In [1]: import numpy as np

In [2]: import numpy.linalg as la

In [3]: np.set_printoptions(precision=2, suppress=True, linewidth=160, legacy="1.25")

In [4]: E = np.load("dump.npy")

In [5]: E
Out[5]: 
array([[-0.13,  0.01,  0.46],
       [-0.07, -0.39, -0.13],
       [-1.41, -3.89, -3.34],
       [-1.55, -3.16, -2.76],
       [ 0.24,  0.1 , -0.28],
       [ 1.25,  2.16,  2.54],
       [-0.56, -0.8 , -0.44],
       [-0.81, -2.46, -2.36],
       [ 1.45,  3.14,  3.41],
       [-1.85, -2.8 , -2.92],
       [ 0.92,  0.85,  1.33],
       [-0.29,  0.19,  0.17],
       [-0.48, -1.19, -1.04],
       [-0.17, -0.43, -0.39],
       [-0.3 , -1.28, -0.83]])

In [6]: def softmax(z):
   ...:     e = np.exp(z - z.max(axis=-1, keepdims=True))
   ...:     return e / e.sum(axis=-1, keepdims=True)
   ...: 

In [7]: softmax(E).sum(axis=1)
Out[7]: array([1., 1., 1., 1., 1., 1., 1., 1., 1., 1., 1., 1., 1., 1., 1.])

In [8]: softmax(E[12])
Out[8]: array([0.48, 0.24, 0.28])

In [9]: np.round(softmax(10 * E[12]), 2) + 0
Out[9]: array([1., 0., 0.])

In [10]: att = E @ E.T / np.sqrt(3)

In [11]: softmax(att)[12] @ E
Out[11]: array([-1.42, -3.25, -2.91])

In [12]: M2 = np.array([[2, 1, 3], [3, 0, 2], [0, 3, 5]])

In [13]: Z = np.array([[5]])

In [14]: A = np.block([[M2, np.zeros((3, 1))], [np.zeros((1, 3)), Z]])

In [15]: A
Out[15]: 
array([[2., 1., 3., 0.],
       [3., 0., 2., 0.],
       [0., 3., 5., 0.],
       [0., 0., 0., 5.]])

In [16]: rng = np.random.default_rng(95)

In [17]: lab = rng.permutation(4)

In [18]: lab
Out[18]: array([1, 2, 0, 3])

In [19]: M2 = A[lab][:, lab]

In [20]: M2
Out[20]: 
array([[0., 2., 3., 0.],
       [3., 5., 0., 0.],
       [1., 3., 2., 0.],
       [0., 0., 0., 5.]])

In [21]: round(float(la.det(M2)), 2), round(la.det(A[lab]), 2)
Out[21]: (0.0, 0.0)

In [22]: np.round(np.sort(np.abs(la.eigvals(M2))), 2) + 0
Out[22]: array([0.  , 0.15, 5.  , 6.85])

In [23]: np.round(softmax(10 * M2[0]), 2) + 0
Out[23]: array([0., 0., 1., 0.])

In [24]: att = M2 @ M2.T / np.sqrt(4)

In [25]: np.round(softmax(att)[0] @ M2, 2) + 0
Out[25]: array([0.7, 2.7, 2.3, 0. ])

In [26]: np.round(softmax(att + np.triu(np.full(att.shape, -np.inf), 1)), 2) + 0
Out[26]: 
array([[1.  , 0.  , 0.  , 0.  ],
       [0.  , 1.  , 0.  , 0.  ],
       [0.04, 0.84, 0.11, 0.  ],
       [0.  , 0.  , 0.  , 1.  ]])

In [27]: feats = np.load("data.npy")

In [28]: feats
Out[28]: 
array([[ -3, -13, -15,  -7],
       [  1,  12, -12,  -6],
       [ -1, -10,   8,   4],
       [ -4,  -8, -12,  -8]])

In [29]: rk = la.matrix_rank(feats)

In [30]: rk
Out[30]: 3

In [31]: ns = la.svd(feats)[2][rk:].T

In [32]: [int(la.matrix_rank(feats[:, :j + 1])) for j in range(4)]
Out[32]: [1, 2, 3, 3]

In [33]: [int(la.matrix_rank(feats[:i])) for i in range(1, len(feats) + 1)]
Out[33]: [1, 2, 3, 3]

In [34]: ns.shape
Out[34]: (4, 1)

In [35]: la.matrix_rank(feats.T @ feats), la.matrix_rank(feats @ feats.T)
Out[35]: (3, 3)

In [36]: ns @ ns.T
Out[36]: 
array([[ 0.55, -0.09,  0.18, -0.45],
       [-0.09,  0.02, -0.03,  0.08],
       [ 0.18, -0.03,  0.06, -0.15],
       [-0.45,  0.08, -0.15,  0.38]])

In [37]: np.round(feats @ ns, 2) + 0
Out[37]: 
array([[0.],
       [0.],
       [0.],
       [0.]])

In [38]: np.allclose(feats @ ns, 0)
Out[38]: True
